$ python -q
>>> import numpy as np
>>> np.set_printoptions(precision=1, suppress=True, linewidth=100, floatmode="fixed")
>>> rng = np.random.default_rng(34)
>>> X = np.eye(7, dtype=int)[rng.permutation(7)] * np.array([5, 2, 1, 0, -1, 4, -2])
>>> print(X)
[[ 0  0  0  0  0  0 -2]
 [ 0  0  1  0  0  0  0]
 [ 5  0  0  0  0  0  0]
 [ 0  2  0  0  0  0  0]
 [ 0  0  0  0  0  4  0]
 [ 0  0  0  0  0  0  0]
 [ 0  0  0  0 -1  0  0]]
>>> print(np.linalg.pinv(X))
[[ 0.0  0.0  0.2  0.0  0.0  0.0  0.0]
 [ 0.0  0.0  0.0  0.5  0.0  0.0  0.0]
 [ 0.0  1.0  0.0  0.0  0.0  0.0  0.0]
 [ 0.0  0.0  0.0  0.0  0.0  0.0  0.0]
 [ 0.0  0.0  0.0  0.0  0.0  0.0 -1.0]
 [ 0.0  0.0  0.0  0.0  0.2  0.0  0.0]
 [-0.5  0.0  0.0  0.0  0.0  0.0  0.0]]
>>> print(X @ X.T)
[[ 4  0  0  0  0  0  0]
 [ 0  1  0  0  0  0  0]
 [ 0  0 25  0  0  0  0]
 [ 0  0  0  4  0  0  0]
 [ 0  0  0  0 16  0  0]
 [ 0  0  0  0  0  0  0]
 [ 0  0  0  0  0  0  1]]
>>> print(np.linalg.cond(X) > 100)
True
>>> print(np.round(np.linalg.norm(X, 2) / np.linalg.norm(X), 1))
0.7
>>> print([round(float(x), 1) for x in np.linalg.svd(X, compute_uv=False)[:3]])
[5.0, 4.0, 2.0]
>>> data = np.load("m.npy")
>>> print(data)
[[ 2  2  0  0  3  2 -4]
 [ 2  4  1 -3 -1 -2  2]
 [ 0  1 -2  1 -2 -3  1]
 [ 0 -3  1  0 -4  1 -3]
 [ 3 -1 -2 -4  2 -2  1]
 [ 2 -2 -3  1 -2  4  1]
 [-4  2  1 -3  1  1 -2]]
>>> u, g = data[5], data[2]
>>> print(u @ g)
-2
>>> print(u @ u)
39
>>> pr = (u @ g) / (u @ u) * u
>>> print(pr)
[-0.1  0.1  0.2 -0.1  0.1 -0.2 -0.1]
>>> print(np.outer(u, g))
[[  0   2  -4   2  -4  -6   2]
 [  0  -2   4  -2   4   6  -2]
 [  0  -3   6  -3   6   9  -3]
 [  0   1  -2   1  -2  -3   1]
 [  0  -2   4  -2   4   6  -2]
 [  0   4  -8   4  -8 -12   4]
 [  0   1  -2   1  -2  -3   1]]
>>> print(round(float(np.linalg.norm(data[6] - data[5])), 1))
10.5
>>> print(round(np.linalg.norm(data, "nuc"), 1))
39.0
>>> print(np.round(np.linalg.norm(data, 2), 1))
8.8
>>> print(np.round(np.linalg.norm(data) ** 2 / np.linalg.norm(data, 2) ** 2, 1))
3.2
>>> print(round(np.linalg.norm(data[6], 1), 1), round(float(np.linalg.norm(data[6], np.inf)), 1))
14.0 4.0
>>> print(data[6] @ data[5])
-18
>>> print(np.linalg.svd(data, compute_uv=False))
[8.8 7.8 6.5 4.9 4.2 4.0 2.9]
>>> print(data.sum(axis=1))
[ 5  3 -4 -8 -3  1 -4]
>>> print(data - data[0])
[[ 0  0  0  0  0  0  0]
 [ 0  2  1 -3 -4 -4  6]
 [-2 -1 -2  1 -5 -5  5]
 [-2 -5  1  0 -7 -1  1]
 [ 1 -3 -2 -4 -1 -4  5]
 [ 0 -4 -3  1 -5  2  5]
 [-6  0  1 -3 -2 -1  2]]
>>> print(np.abs(data).max())
4
>>> E = np.loadtxt("out16.csv", delimiter=",")
>>> print(E)
[[-2.0  1.0  0.0  0.0  0.0  0.0  0.0  0.0]
 [ 0.0 -2.0  1.0  0.0  0.0  0.0  0.0  0.0]
 [ 0.0  0.0 -2.0  1.0  0.0  0.0  0.0  0.0]
 [ 0.0  0.0  0.0 -2.0  1.0  0.0  0.0  0.0]
 [ 0.0  0.0  0.0  0.0 -2.0  1.0  0.0  0.0]
 [ 0.0  0.0  0.0  0.0  0.0 -2.0  1.0  0.0]
 [ 0.0  0.0  0.0  0.0  0.0  0.0 -2.0  1.0]
 [ 0.0  0.0  0.0  0.0  0.0  0.0  0.0 -2.0]]
>>> vec = np.array([-1, 0, 2, 0, 3, -1, 1, 3])
>>> rhs = E @ vec
>>> print(rhs)
[ 2.0  2.0 -4.0  3.0 -7.0  3.0  1.0 -6.0]
>>> print(np.linalg.solve(E, rhs))
[-1.0 -0.0  2.0 -0.0  3.0 -1.0  1.0  3.0]
>>> print(np.linalg.solve(E, 5 * rhs))
[-5.0 -0.0 10.0 -0.0 15.0 -5.0  5.0 15.0]
>>> print(np.linalg.solve(E, rhs + E[:, 0]))
[-0.0 -0.0  2.0 -0.0  3.0 -1.0  1.0  3.0]
>>> u, g = E[6], E[7]
>>> print(u @ u)
5.0
>>> pr = (u @ g) / (u @ u) * u
>>> print((g - pr) @ u)
0.0
>>> print(round(float(np.linalg.norm(u + g) ** 2 + np.linalg.norm(u - g) ** 2), 1))
18.0
>>> w1 = np.array([[5, 4, 0, 4, 1, 0],
...     [3, 0, 0, 4, 5, 3],
...     [5, 1, 0, 2, 4, 3],
...     [5, 5, 1, 0, 5, 4],
...     [3, 2, 5, 3, 4, 3],
...     [1, 1, 3, 4, 0, 2],
...     [0, 2, 0, 3, 3, 5],
...     [5, 3, 1, 0, 3, 3]])
>>> c = np.array([1, 0, 2, -1, 2, 1])
>>> H = np.maximum(E @ w1 + c, 0)
>>> print(np.linalg.matrix_rank(H))
6
>>> print(H)
[[0.0 0.0 2.0 0.0 5.0 4.0]
 [0.0 1.0 2.0 0.0 0.0 0.0]
 [0.0 3.0 3.0 0.0 0.0 0.0]
 [0.0 0.0 5.0 2.0 0.0 0.0]
 [0.0 0.0 0.0 0.0 0.0 0.0]
 [0.0 0.0 0.0 0.0 5.0 2.0]
 [6.0 0.0 3.0 0.0 0.0 0.0]
 [0.0 0.0 0.0 0.0 0.0 0.0]]
>>> basis = np.array([[-3, -8], [8, -3], [3, 0], [2, 9], [9, 1], [-7, -3]])
>>> print(w1 @ basis)
[[ 34 -15]
 [ 23   8]
 [ 12 -30]
 [ 45 -62]
 [ 43  -8]
 [  8  19]
 [ 14   9]
 [ 18 -55]]
>>> print((H @ basis).round(6).argmax(axis=1))
[0 0 0 0 0 0 0 0]
>>> print(np.linalg.matrix_rank(E - E[0, 0] * np.eye(8)))
7
>>> print(E.sum(axis=1))
[-1.0 -1.0 -1.0 -1.0 -1.0 -1.0 -1.0 -2.0]
>>> print(np.linalg.svd(E, compute_uv=False))
[3.0 2.8 2.6 2.3 2.0 1.7 1.3 1.1]
>>> print(np.unravel_index(np.abs(E).argmax(), E.shape))
(np.int64(0), np.int64(0))
>>> print(E - E[0])
[[ 0.0  0.0  0.0  0.0  0.0  0.0  0.0  0.0]
 [ 2.0 -3.0  1.0  0.0  0.0  0.0  0.0  0.0]
 [ 2.0 -1.0 -2.0  1.0  0.0  0.0  0.0  0.0]
 [ 2.0 -1.0  0.0 -2.0  1.0  0.0  0.0  0.0]
 [ 2.0 -1.0  0.0  0.0 -2.0  1.0  0.0  0.0]
 [ 2.0 -1.0  0.0  0.0  0.0 -2.0  1.0  0.0]
 [ 2.0 -1.0  0.0  0.0  0.0  0.0 -2.0  1.0]
 [ 2.0 -1.0  0.0  0.0  0.0  0.0  0.0 -2.0]]
>>> print(round(np.linalg.norm(E), 1))
6.2
>>> A = np.loadtxt("dump.csv", delimiter=",")
>>> print(A)
[[ 0.0  3.0 -3.0  0.0 -1.0 -2.0  2.0  2.0  6.0  0.0  0.0 -1.0]
 [-3.0  0.0 -4.0  4.0  3.0 -3.0  0.0  1.0  5.0  2.0  3.0 -1.0]
 [ 3.0  4.0  0.0 -5.0 -2.0  0.0  0.0 -3.0 -5.0  0.0  3.0  0.0]
 [ 0.0 -4.0  5.0  0.0  1.0 -2.0  1.0 -1.0  5.0  6.0  5.0 -1.0]
 [ 1.0 -3.0  2.0 -1.0  0.0 -3.0  4.0  1.0 -4.0 -2.0  4.0 -4.0]
 [ 2.0  3.0  0.0  2.0  3.0  0.0  1.0 -4.0  1.0 -2.0 -6.0 -1.0]
 [-2.0  0.0  0.0 -1.0 -4.0 -1.0  0.0  2.0 -1.0  1.0  2.0 -1.0]
 [-2.0 -1.0  3.0  1.0 -1.0  4.0 -2.0  0.0 -3.0  0.0 -2.0 -5.0]
 [-6.0 -5.0  5.0 -5.0  4.0 -1.0  1.0  3.0  0.0  1.0 -2.0  2.0]
 [ 0.0 -2.0  0.0 -6.0  2.0  2.0 -1.0  0.0 -1.0  0.0 -3.0  6.0]
 [ 0.0 -3.0 -3.0 -5.0 -4.0  6.0 -2.0  2.0  2.0  3.0  0.0  5.0]
 [ 1.0  1.0  0.0  1.0  4.0  1.0  1.0  5.0 -2.0 -6.0 -5.0  0.0]]
>>> vec = np.array([2, 3, 2, 1, 2, 1, 1, 0, 0, 0, 1, 2])
>>> print(vec @ A @ vec)
0.0
>>> print(np.round(np.linalg.eigvals(A).real, 1) + 0)
[0.0 0.0 0.0 0.0 0.0 0.0 0.0 0.0 0.0 0.0 0.0 0.0]
>>> q = np.linalg.solve(np.eye(12) - A, np.eye(12) + A)
>>> print(np.round(q @ q.T, 1) + 0)
[[1.0 0.0 0.0 0.0 0.0 0.0 0.0 0.0 0.0 0.0 0.0 0.0]
 [0.0 1.0 0.0 0.0 0.0 0.0 0.0 0.0 0.0 0.0 0.0 0.0]
 [0.0 0.0 1.0 0.0 0.0 0.0 0.0 0.0 0.0 0.0 0.0 0.0]
 [0.0 0.0 0.0 1.0 0.0 0.0 0.0 0.0 0.0 0.0 0.0 0.0]
 [0.0 0.0 0.0 0.0 1.0 0.0 0.0 0.0 0.0 0.0 0.0 0.0]
 [0.0 0.0 0.0 0.0 0.0 1.0 0.0 0.0 0.0 0.0 0.0 0.0]
 [0.0 0.0 0.0 0.0 0.0 0.0 1.0 0.0 0.0 0.0 0.0 0.0]
 [0.0 0.0 0.0 0.0 0.0 0.0 0.0 1.0 0.0 0.0 0.0 0.0]
 [0.0 0.0 0.0 0.0 0.0 0.0 0.0 0.0 1.0 0.0 0.0 0.0]
 [0.0 0.0 0.0 0.0 0.0 0.0 0.0 0.0 0.0 1.0 0.0 0.0]
 [0.0 0.0 0.0 0.0 0.0 0.0 0.0 0.0 0.0 0.0 1.0 0.0]
 [0.0 0.0 0.0 0.0 0.0 0.0 0.0 0.0 0.0 0.0 0.0 1.0]]
>>> print(np.round(np.linalg.det(q), 1))
1.0
>>> M = np.array([[6, 6, -8, -6, -1, 7, 8, 3, -6, -1, 0, 3],
...     [-1, -4, -9, -4, 5, -5, 3, -7, -3, 8, 6, 6],
...     [5, 0, 6, -1, -1, 6, 2, -5, -9, 1, 6, -7],
...     [-9, -3, -1, -5, 1, -8, -6, -4, 4, -6, -6, -9],
...     [2, 0, -1, -4, -4, 7, -7, 7, -8, -5, 6, 2]])
>>> print(M)
[[ 6  6 -8 -6 -1  7  8  3 -6 -1  0  3]
 [-1 -4 -9 -4  5 -5  3 -7 -3  8  6  6]
 [ 5  0  6 -1 -1  6  2 -5 -9  1  6 -7]
 [-9 -3 -1 -5  1 -8 -6 -4  4 -6 -6 -9]
 [ 2  0 -1 -4 -4  7 -7  7 -8 -5  6  2]]
>>> print(np.linalg.norm(M, axis=1).argmax())
3
>>> print(np.linalg.norm(M, axis=1))
[18.5 19.2 17.2 20.0 17.7]
>>> print(round(float(np.linalg.norm(M) ** 2 / np.linalg.norm(M, 2) ** 2), 1))
2.5
>>> print(round(float(np.linalg.norm(M[3] - M[0])), 1))
33.7
>>> w1 = np.array([[3, -7, -7],
...     [-9, 4, -2],
...     [-2, -4, 7],
...     [7, 8, 7],
...     [2, -5, -1],
...     [-4, -4, 7],
...     [4, 2, -7],
...     [-4, -7, -5],
...     [0, -6, 2],
...     [-7, -9, 8],
...     [-9, 7, 7],
...     [9, -8, 9]])
>>> c = np.array([0, -1, -1])
>>> H = np.maximum(M @ w1 + c, 0)
>>> print(np.linalg.matrix_rank(H))
3
>>> print(H)
[[  0   0   0]
 [ 37   0  51]
 [  0  95  22]
 [  8 117   0]
 [  0   5  21]]
>>> print((H > 0).mean(axis=0))
[0.4 0.6 0.6]
>>> basis = np.array([[0, 2], [0, 1], [2, 0]])
>>> print(H @ basis)
[[  0   0]
 [102  74]
 [ 44  95]
 [  0 133]
 [ 42   5]]
>>> print(w1 @ basis)
[[-14  -1]
 [ -4 -14]
 [ 14  -8]
 [ 14  22]
 [ -2  -1]
 [ 14 -12]
 [-14  10]
 [-10 -15]
 [  4  -6]
 [ 16 -23]
 [ 14 -11]
 [ 18  10]]
>>> def softmax(z):
...     e = np.exp(z - z.max(axis=-1, keepdims=True))
...     return e / e.sum(axis=-1, keepdims=True)
... 
>>> print(np.round(softmax(M[2]), 1) + 0)
[0.1 0.0 0.3 0.0 0.0 0.3 0.0 0.0 0.0 0.0 0.3 0.0]
>>> print(np.round(softmax(M[2] + 5), 1) + 0)
[0.1 0.0 0.3 0.0 0.0 0.3 0.0 0.0 0.0 0.0 0.3 0.0]
>>> scores = M @ M.T / np.sqrt(12)
>>> print(np.round(softmax(scores), 1) + 0)
[[1.0 0.0 0.0 0.0 0.0]
 [0.0 1.0 0.0 0.0 0.0]
 [0.0 0.0 1.0 0.0 0.0]
 [0.0 0.0 0.0 1.0 0.0]
 [0.0 0.0 0.0 0.0 1.0]]
>>> print(np.round(softmax(scores)[2] @ M, 1) + 0)
[ 5.0  0.0  6.0 -1.0 -1.0  6.0  2.0 -5.0 -9.0  1.0  6.0 -7.0]
>>> print(softmax(scores).round(6).argmax(axis=1))
[0 1 2 3 4]
>>> vec = np.array([-6, 5, -6, 6, 1, 9, 7, 1, 8, -3, 7, -3])
>>> h1 = np.maximum(M @ vec, 0)
>>> print(np.maximum(M @ vec, 0) - np.maximum(-M @ vec, 0))
[ 73 -34 -22 -67 -26]
>>> print(np.maximum(M @ (3 * vec), 0))
[219   0   0   0   0]
>>> print(np.flatnonzero(h1 > 1e-9))
[0]
>>> mat = np.load("run14.npy")
>>> print(mat)
[[ 0.5  1.6  0.4 -0.1]
 [ 0.1  0.0 -0.9  0.9]
 [-0.2 -0.4 -1.4  0.8]
 [-1.3  0.2 -0.6  0.4]
 [-0.3 -0.2  0.3 -0.2]
 [-0.1 -1.1  1.1 -0.8]
 [ 1.0 -0.2 -0.1  0.1]
 [ 0.8 -1.1  1.0 -1.0]
 [ 0.7 -0.7  1.1 -1.0]
 [-2.1  1.1  1.2 -0.7]
 [-0.9 -2.1 -0.6  0.4]
 [ 0.1  0.7  2.0 -2.1]
 [-1.6  0.2  0.9 -0.7]
 [-1.7  0.1  1.7 -1.8]
 [-1.5 -1.6 -0.4  0.4]
 [ 0.2 -1.0 -0.8  0.7]
 [-0.3 -1.0 -0.4  0.5]
 [-1.5  0.1 -0.9  1.0]
 [-1.3 -0.1  0.3 -0.2]]
>>> basis = mat[[2, 15]].astype(float)
>>> for _ in range(5):
...     labels = np.linalg.norm(mat[:, None] - basis, axis=-1).argmin(axis=1)
...     basis = np.array([mat[labels == j].mean(axis=0) for j in range(2)])
... 
>>> print(labels)
[1 0 0 0 1 1 0 1 1 1 0 1 1 1 0 0 0 0 1]
>>> print(np.round(basis[1] - basis[0], 1) + 0)
[ 0.0  0.7  1.7 -1.4]
>>> print(np.abs(basis[1] - basis[0]).argmax())
2
>>> print(np.bincount(labels))
[ 9 10]
>>> print(np.allclose(data @ data.T, data.T @ data))
True
>>> print(np.trace(data))
8
>>> print(np.sort(np.abs(np.linalg.eigvals(data))))
[2.9 4.0 4.2 4.9 6.5 7.8 8.8]
>>> W0 = np.loadtxt("x.csv", delimiter=",")
>>> print(W0)
[[ 2.0  0.0 -3.0 -3.0 -2.0  1.0 -3.0]
 [ 2.0 -2.0  0.0  0.0 -1.0  0.0  0.0]
 [ 2.0  3.0  3.0  2.0 -2.0  2.0  2.0]
 [-3.0  1.0  3.0 -3.0 -1.0  3.0 -2.0]
 [-2.0 -3.0 -1.0  2.0  2.0 -3.0 -1.0]
 [-1.0 -3.0 -1.0 -1.0 -3.0  1.0 -1.0]
 [-1.0 -2.0 -2.0 -1.0  1.0 -1.0  1.0]
 [ 2.0  0.0 -3.0 -3.0 -2.0  1.0 -3.0]
 [ 0.0  0.0  0.0 -2.0  2.0  0.0 -2.0]
 [ 0.0 -2.0 -2.0 -1.0  2.0  0.0  3.0]
 [ 2.0  0.0 -3.0  3.0 -1.0 -1.0  0.0]
 [ 2.0 -3.0 -1.0  0.0 -2.0  3.0  3.0]]
>>> q, r_ = np.linalg.qr(W0)
>>> print(q.round(1) + 0)
[[-0.3  0.0  0.4 -0.4 -0.1  0.1  0.1]
 [-0.3 -0.3 -0.4 -0.1  0.1  0.5  0.0]
 [-0.3  0.4 -0.4  0.1 -0.2 -0.1 -0.1]
 [ 0.5  0.2 -0.1 -0.4 -0.3 -0.3  0.3]
 [ 0.3 -0.4  0.0  0.4  0.1  0.2  0.4]
 [ 0.2 -0.4 -0.1 -0.1 -0.6  0.1 -0.1]
 [ 0.2 -0.3  0.2  0.0  0.1  0.0 -0.4]
 [-0.3  0.0  0.4 -0.4 -0.1  0.1  0.1]
 [ 0.0  0.0  0.0 -0.3  0.5  0.0  0.5]
 [ 0.0 -0.3  0.1 -0.1  0.4 -0.4 -0.3]
 [-0.3  0.0  0.4  0.5 -0.2 -0.3  0.3]
 [-0.3 -0.5 -0.4 -0.1 -0.1 -0.6  0.1]]
